% ipython --no-banner

In [1]: import numpy as np

In [2]: np.set_printoptions(precision=2, suppress=True, linewidth=120, sign=" ")

In [3]: X = np.array([[0.5, 0.5, 0.0], [0.0, 1.0, 0.0], [0.0, 0.0, 1.0]])

In [4]: M2 = X / np.sqrt((X ** 2).mean(axis=1, keepdims=True))

In [5]: np.linalg.matrix_rank(M2) == np.linalg.matrix_rank(X)
Out[5]: np.True_

In [6]: X.sum(axis=1)
Out[6]: array([ 1.,  1.,  1.])

In [7]: np.round(np.linalg.matrix_power(X, 100), 2) + 0
Out[7]: 
array([[ 0.,  1.,  0.],
       [ 0.,  1.,  0.],
       [ 0.,  0.,  1.]])

In [8]: X @ np.ones(3)
Out[8]: array([ 1.,  1.,  1.])

In [9]: np.sort(np.abs(np.linalg.eigvals(X)))[::-1]
Out[9]: array([ 1. ,  1. ,  0.5])

In [10]: pr = np.eye(3)[1]

In [11]: for _ in range(4):
    ...:     pr = pr @ X
    ...:     print(pr.round(2))
    ...: 
[ 0.  1.  0.]
[ 0.  1.  0.]
[ 0.  1.  0.]
[ 0.  1.  0.]

In [12]: np.kron(np.eye(2, dtype=int), X)
Out[12]: 
array([[ 0.5,  0.5,  0. ,  0. ,  0. ,  0. ],
       [ 0. ,  1. ,  0. ,  0. ,  0. ,  0. ],
       [ 0. ,  0. ,  1. ,  0. ,  0. ,  0. ],
       [ 0. ,  0. ,  0. ,  0.5,  0.5,  0. ],
       [ 0. ,  0. ,  0. ,  0. ,  1. ,  0. ],
       [ 0. ,  0. ,  0. ,  0. ,  0. ,  1. ]])

In [13]: np.einsum("ij,ji->", X, X)
Out[13]: np.float64(2.25)

In [14]: Q, r_ = np.linalg.qr(X)

In [15]: Q @ r_
Out[15]: 
array([[ 0.5,  0.5,  0. ],
       [ 0. ,  1. ,  0. ],
       [ 0. ,  0. ,  1. ]])

In [16]: np.allclose(r_.T @ r_, X.T @ X)
Out[16]: True

In [17]: Q.shape, r_.shape
Out[17]: ((3, 3), (3, 3))

In [18]: P = np.triu(np.array([[3, 3, 0], [3, 0, 0], [3, 0, 1]]), 1) + np.eye(3)

In [19]: M2 = P @ X @ np.linalg.inv(P)

In [20]: np.poly(M2)
Out[20]: array([ 1. , -2.5,  2. , -0.5])

In [21]: M2
Out[21]: 
array([[ 0.5,  2. ,  0. ],
       [ 0. ,  1. ,  0. ],
       [ 0. ,  0. ,  1. ]])

In [22]: P @ X - X @ P
Out[22]: 
array([[ 0. ,  1.5,  0. ],
       [ 0. ,  0. ,  0. ],
       [ 0. ,  0. ,  0. ]])

In [23]: A = np.loadtxt("out4.csv", delimiter=",")

In [24]: A
Out[24]: 
array([[-1.,  1.,  2.,  2., -1.,  0., -2.,  0.],
       [-2.,  0.,  1., -1., -1., -1., -2.,  1.],
       [-1., -2.,  0.,  2., -1., -1.,  0.,  1.],
       [-2.,  0.,  0., -2., -1., -2.,  1.,  2.],
       [-1., -2., -1.,  2.,  1., -2.,  2.,  1.],
       [ 2., -2., -2.,  0., -2.,  0., -2.,  1.],
       [ 1.,  2.,  1., -2.,  2.,  0., -1.,  0.],
       [-5.,  1.,  4.,  0., -3., -2., -6.,  2.]])

In [25]: x = np.array([7, -9, 7, 7, 4, 4, 9, 2])

In [26]: A @ np.eye(8)[2]
Out[26]: array([ 2.,  1.,  0.,  0., -1., -2.,  1.,  4.])

In [27]: np.einsum("ij,j->i", A, x)
Out[27]: array([-10., -38.,  19., -27.,  34.,  -6., -19., -86.])

In [28]: np.sign((A @ x).round(6))
Out[28]: array([-1., -1.,  1., -1.,  1., -1., -1., -1.])

In [29]: (A @ x).argmax()
Out[29]: np.int64(4)

In [30]: A @ x
Out[30]: array([-10., -38.,  19., -27.,  34.,  -6., -19., -86.])

In [31]: U, sv, vt = np.linalg.svd(A)

In [32]: evecs = vt[:(sv > 1e-8).sum()]

In [33]: rng = np.random.default_rng(98)

In [34]: x = A[3] + 4 * A[1] + rng.integers(2) * np.eye(8)[1]

In [35]: x
Out[35]: array([-10.,   0.,   4.,  -6.,  -5.,  -6.,  -7.,   6.])

In [36]: np.diag(evecs.T @ evecs)
Out[36]: array([ 0.93,  0.98,  0.93,  0.98,  0.95,  0.62,  1.  ,  0.61])

In [37]: round(float(np.linalg.norm(x - evecs.T @ evecs @ x)), 2)
Out[37]: 0.0

In [38]: evecs.T @ evecs
Out[38]: 
array([[ 0.93,  0.04, -0.07,  0.03,  0.06,  0.16, -0.01,  0.16],
       [ 0.04,  0.98,  0.04, -0.02, -0.03, -0.09,  0.01, -0.09],
       [-0.07,  0.04,  0.93,  0.04,  0.06,  0.17, -0.01,  0.17],
       [ 0.03, -0.02,  0.04,  0.98, -0.03, -0.08,  0.01, -0.08],
       [ 0.06, -0.03,  0.06, -0.03,  0.95, -0.14,  0.01, -0.14],
       [ 0.16, -0.09,  0.17, -0.08, -0.14,  0.62,  0.03, -0.38],
       [-0.01,  0.01, -0.01,  0.01,  0.01,  0.03,  1.  ,  0.03],
       [ 0.16, -0.09,  0.17, -0.08, -0.14, -0.38,  0.03,  0.61]])

In [39]: U, sv, vt = np.linalg.svd(A)

In [40]: sv.round(2) + 0
Out[40]: array([ 10.95,   6.32,   4.96,   4.32,   2.14,   1.09,   0.46,   0.  ])

In [41]: np.argmax(sv[:-1] / (sv[1:] + 1e-6)) + 1
Out[41]: np.int64(7)

In [42]: M2 = U[:, :7] @ np.diag(sv[:7]) @ vt[:7]

In [43]: M2.round(2) + 0
Out[43]: 
array([[-1.,  1.,  2.,  2., -1.,  0., -2.,  0.],
       [-2.,  0.,  1., -1., -1., -1., -2.,  1.],
       [-1., -2.,  0.,  2., -1., -1.,  0.,  1.],
       [-2.,  0.,  0., -2., -1., -2.,  1.,  2.],
       [-1., -2., -1.,  2.,  1., -2.,  2.,  1.],
       [ 2., -2., -2.,  0., -2.,  0., -2.,  1.],
       [ 1.,  2.,  1., -2.,  2.,  0., -1.,  0.],
       [-5.,  1.,  4.,  0., -3., -2., -6.,  2.]])

In [44]: feats = np.loadtxt("mat.csv", delimiter=",")

In [45]: feats
Out[45]: 
array([[ 0.42,  1.3 ,  0.1 ,  0.48,  0.45, -0.72,  0.23],
       [ 1.3 , -1.1 , -0.48, -0.28,  0.59, -0.47,  0.19],
       [ 0.1 , -0.48,  0.66,  0.59,  0.21, -0.47, -0.24],
       [ 0.48, -0.28,  0.59,  0.08, -1.02,  0.57, -0.14],
       [ 0.45,  0.59,  0.21, -1.02,  1.68, -0.07, -0.18],
       [-0.72, -0.47, -0.47,  0.57, -0.07,  2.05,  0.5 ],
       [ 0.23,  0.19, -0.24, -0.14, -0.18,  0.5 , -1.79]])

In [46]: x = np.array([2, -1, 2, 1, -1, 0, 1])

In [47]: a = np.maximum(feats @ x, 0)

In [48]: np.flatnonzero(a > 1e-9)
Out[48]: array([ 1,  2,  3])

In [49]: np.maximum(feats @ x, 0) - np.maximum(-feats @ x, 0)
Out[49]: array([ 0.  ,  2.06,  2.14,  3.38, -2.15, -0.77, -1.96])

In [50]: a
Out[50]: array([ 0.  ,  2.06,  2.14,  3.38,  0.  ,  0.  ,  0.  ])

In [51]: np.tanh(feats @ x)
Out[51]: array([ 0.  ,  0.97,  0.97,  1.  , -0.97, -0.65, -0.96])

In [52]: feats.T @ a
Out[52]: array([ 4.51, -4.24,  2.42,  0.96, -1.78, -0.05, -0.6 ])

In [53]: feats * (a > 1e-9)[:, None]
Out[53]: 
array([[ 0.  ,  0.  ,  0.  ,  0.  ,  0.  , -0.  ,  0.  ],
       [ 1.3 , -1.1 , -0.48, -0.28,  0.59, -0.47,  0.19],
       [ 0.1 , -0.48,  0.66,  0.59,  0.21, -0.47, -0.24],
       [ 0.48, -0.28,  0.59,  0.08, -1.02,  0.57, -0.14],
       [ 0.  ,  0.  ,  0.  , -0.  ,  0.  , -0.  , -0.  ],
       [-0.  , -0.  , -0.  ,  0.  , -0.  ,  0.  ,  0.  ],
       [ 0.  ,  0.  , -0.  , -0.  , -0.  ,  0.  , -0.  ]])

In [54]: x = np.array([-1, 3, -3, 1, 0, -1, -1])

In [55]: target = feats @ x

In [56]: target
Out[56]: array([ 4.15, -3.16, -2.22, -3.44, -0.08, -1.26,  2.21])

In [57]: np.round(np.linalg.solve(feats.T, feats[5]), 2) + 0
Out[57]: array([ 0.,  0.,  0.,  0.,  0.,  1.,  0.])

In [58]: np.round(np.linalg.solve(feats, target + feats[:, 5]), 2) + 0
Out[58]: array([-1.,  3., -3.,  1.,  0.,  0., -1.])

In [59]: np.round(np.linalg.solve(feats, 3 * target), 2) + 0
Out[59]: array([-3.,  9., -9.,  3.,  0., -3., -3.])

In [60]: M2 = np.linalg.inv(feats)

In [61]: round(np.linalg.det(feats) * np.linalg.det(M2), 2)
Out[61]: np.float64(1.0)

In [62]: np.allclose(M2, feats.T)
Out[62]: False

In [63]: np.round(feats @ M2, 2) + 0
Out[63]: 
array([[ 1.,  0.,  0.,  0.,  0.,  0.,  0.],
       [ 0.,  1.,  0.,  0.,  0.,  0.,  0.],
       [ 0.,  0.,  1.,  0.,  0.,  0.,  0.],
       [ 0.,  0.,  0.,  1.,  0.,  0.,  0.],
       [ 0.,  0.,  0.,  0.,  1.,  0.,  0.],
       [ 0.,  0.,  0.,  0.,  0.,  1.,  0.],
       [ 0.,  0.,  0.,  0.,  0.,  0.,  1.]])

In [64]: M2
Out[64]: 
array([[ 0.42,  0.45, -0.13,  0.51,  0.06,  0.06,  0.09],
       [ 0.45, -0.21, -0.33,  0.12,  0.07, -0.01,  0.06],
       [-0.13, -0.33,  0.55,  0.54,  0.38, -0.08, -0.23],
       [ 0.51,  0.12,  0.54, -0.16, -0.31,  0.33,  0.14],
       [ 0.06,  0.07,  0.38, -0.31,  0.33,  0.22,  0.02],
       [ 0.06, -0.01, -0.08,  0.33,  0.22,  0.39,  0.08],
       [ 0.09,  0.06, -0.23,  0.14,  0.02,  0.08, -0.5 ]])

In [65]: np.round(np.linalg.cond(feats), 2)
Out[65]: np.float64(3.01)

In [66]: W0 = np.array([[5, -14, 7], [-14, 73, 35], [7, 35, 98]])

In [67]: rank = np.linalg.matrix_rank(W0)

In [68]: rank
Out[68]: np.int64(2)

In [69]: N = np.linalg.svd(W0)[2][rank:].T

In [70]: [int(np.linalg.matrix_rank(np.delete(W0, i, axis=0))) for i in range(3)]
Out[70]: [2, 2, 2]

In [71]: N[:, 0] / N[np.abs(N[:, 0]).round(6).argmax(), 0]
Out[71]: array([ 1.  ,  0.27, -0.17])

In [72]: N.shape
Out[72]: (3, 1)

In [73]: np.linalg.matrix_rank(W0.T @ W0), np.linalg.matrix_rank(W0 @ W0.T)
Out[73]: (np.int64(2), np.int64(2))

In [74]: np.allclose(W0 @ N, 0)
Out[74]: True

In [75]: np.einsum("ii->", W0)
Out[75]: np.int64(176)

In [76]: round(np.linalg.det(2 * W0), 2), round(np.linalg.det(W0), 2)
Out[76]: (np.float64(-0.0), np.float64(-0.0))

In [77]: np.poly(W0)
Out[77]: array([   1., -176., 6539.,    0.])

In [78]: np.einsum("ij,ji->", W0, W0)
Out[78]: np.int64(17898)

In [79]: w, evecs = np.linalg.eigh(W0)

In [80]: (w > 1e-8).sum(), (w < -1e-8).sum()
Out[80]: (np.int64(2), np.int64(0))

In [81]: np.abs(evecs[:, -1]).round(6).argmax()
Out[81]: np.int64(2)

In [82]: np.round(w.sum(), 2), np.trace(W0)
Out[82]: (np.float64(176.0), np.int64(176))

In [83]: np.round(np.linalg.eigvalsh(W0 @ W0), 2) + 0
Out[83]: array([     0.  ,   2839.49,  15058.51])

In [84]: np.round(evecs.T @ W0 @ evecs, 2) + 0
Out[84]: 
array([[   0.  ,    0.  ,    0.  ],
       [   0.  ,   53.29,    0.  ],
       [   0.  ,    0.  ,  122.71]])

In [85]: np.round(np.linalg.svd(W0, compute_uv=False), 2) + 0
Out[85]: array([ 122.71,   53.29,    0.  ])

In [86]: np.unique(w.round(6) + 0, return_counts=True)[1]
Out[86]: array([ 1,  1,  1])

In [87]: U, sv, vt = np.linalg.svd(W0)

In [88]: evecs = vt[:(sv > 1e-8).sum()]

In [89]: x = W0[1] + -1 * W0[0] + rng.integers(2) * np.eye(3)[0]

In [90]: x
Out[90]: array([-18.,  87.,  28.])

In [91]: np.linalg.matrix_rank(np.vstack([W0, x]))
Out[91]: np.int64(3)

In [92]: np.diag(evecs.T @ evecs)
Out[92]: array([ 0.09,  0.93,  0.97])

In [93]: np.allclose(evecs.T @ evecs @ x, x)
Out[93]: False

In [94]: np.linalg.cond(W0) > 100
Out[94]: np.True_

In [95]: np.argsort(-np.linalg.norm(W0, axis=0).round(6), kind="stable")[:3]
Out[95]: array([ 2,  1,  0])

In [96]: np.linalg.matrix_rank(W0, rtol=0.1)
Out[96]: np.int64(2)

In [97]: round(np.linalg.norm(W0, 2) / np.linalg.norm(W0), 2)
Out[97]: np.float64(0.92)

In [98]: [round(float(x), 2) for x in np.linalg.svd(W0, compute_uv=False)[:3]]
Out[98]: [122.71, 53.29, 0.0]

In [99]: F = np.array([[5, 3, 0, 9, 1, 0, 5, 5],
    ...:     [7, 8, 9, 3, 6, 3, 7, 4],
    ...:     [8, 6, 0, 9, 4, 0, 7, 1],
    ...:     [1, 2, 5, 0, 9, 0, 7, 4],
    ...:     [4, 6, 4, 4, 3, 6, 9, 5],
    ...:     [9, 0, 7, 3, 9, 8, 4, 2]])

In [100]: F[-1] = F[0] + 5 * F[1]

In [101]: F
Out[101]: 
array([[  5,   3,   0,   9,   1,   0,   5,   5],
       [  7,   8,   9,   3,   6,   3,   7,   4],
       [  8,   6,   0,   9,   4,   0,   7,   1],
       [  1,   2,   5,   0,   9,   0,   7,   4],
       [  4,   6,   4,   4,   3,   6,   9,   5],
       [ 40,  43,  45,  24,  31,  15,  40,  25]])

In [102]: M2 = np.array([[8, -9],
     ...:     [8, -8],
     ...:     [3, -5],
     ...:     [-7, 7],
     ...:     [6, -3],
     ...:     [6, -9],
     ...:     [-5, 2],
     ...:     [6, -6]])

In [103]: np.linalg.matrix_rank(F @ M2)
Out[103]: np.int64(2)

In [104]: np.vstack([F, M2.T]).shape
Out[104]: (8, 8)

In [105]: F @ M2
Out[105]: 
array([[   12,   -29],
       [  169,  -206],
       [   44,   -61],
       [   82,   -87],
       [  103,  -151],
       [  857, -1059]])

In [106]: np.einsum("ik,kj->ji", F, M2)
Out[106]: 
array([[   12,   169,    44,    82,   103,   857],
       [  -29,  -206,   -61,   -87,  -151, -1059]])

In [107]: np.linalg.matrix_rank(np.vstack([F, M2.T]))
Out[107]: np.int64(7)
